In [1]: import numpy as np

In [2]: np.set_printoptions(precision=1, suppress=True, linewidth=200)

In [3]: data = np.loadtxt("layer17.csv", delimiter=",")

In [4]: data
Out[4]: 
array([[  2.,   4.,  -5.,   1.],
       [  5.,   1.,  -7.,   3.],
       [  5.,   3., -10.,   4.],
       [  5.,   3.,  -9.,   3.]])

In [5]: vals, V = np.linalg.eig(data)

In [6]: round(np.prod(vals), 1)
Out[6]: np.float64(-12.0)

In [7]: np.sort(np.linalg.eigvals(data.T))
Out[7]: array([-3., -2., -1.,  2.])

In [8]: np.round(data @ V[:, 0] - vals[0] * V[:, 0], 1) + 0
Out[8]: array([0., 0., 0., 0.])

In [9]: np.sort(np.linalg.eigvals(data @ data))
Out[9]: array([1.+0.j, 4.-0.j, 4.+0.j, 9.+0.j])

In [10]: vals
Out[10]: array([ 2., -3., -2., -1.])

In [11]: Uu, sv, Vh = np.linalg.svd(data, full_matrices=False)

In [12]: Uu.shape, sv.shape, Vh.shape
Out[12]: ((4, 4), (4,), (4, 4))

In [13]: np.abs(Vh[0])
Out[13]: array([0.4, 0.3, 0.8, 0.3])

In [14]: sv
Out[14]: array([19.8,  3.1,  0.8,  0.2])

In [15]: np.round(np.sqrt((sv ** 2).sum()), 1), round(np.linalg.norm(data), 1)
Out[15]: (np.float64(20.1), np.float64(20.1))

In [16]: np.allclose(Uu * sv @ Vh, data)
Out[16]: True

In [17]: np.round(Uu.T @ Uu, 1) + 0
Out[17]: 
array([[1., 0., 0., 0.],
       [0., 1., 0., 0.],
       [0., 0., 1., 0.],
       [0., 0., 0., 1.]])

In [18]: vec = np.array([2, 1, 3, 1])

In [19]: y = data @ vec

In [20]: y
Out[20]: array([ -6.,  -7., -13., -11.])

In [21]: np.linalg.solve(data, 4 * y)
Out[21]: array([ 8.,  4., 12.,  4.])

In [22]: np.round(np.linalg.solve(data, data[:, 0]), 1) + 0
Out[22]: array([1., 0., 0., 0.])
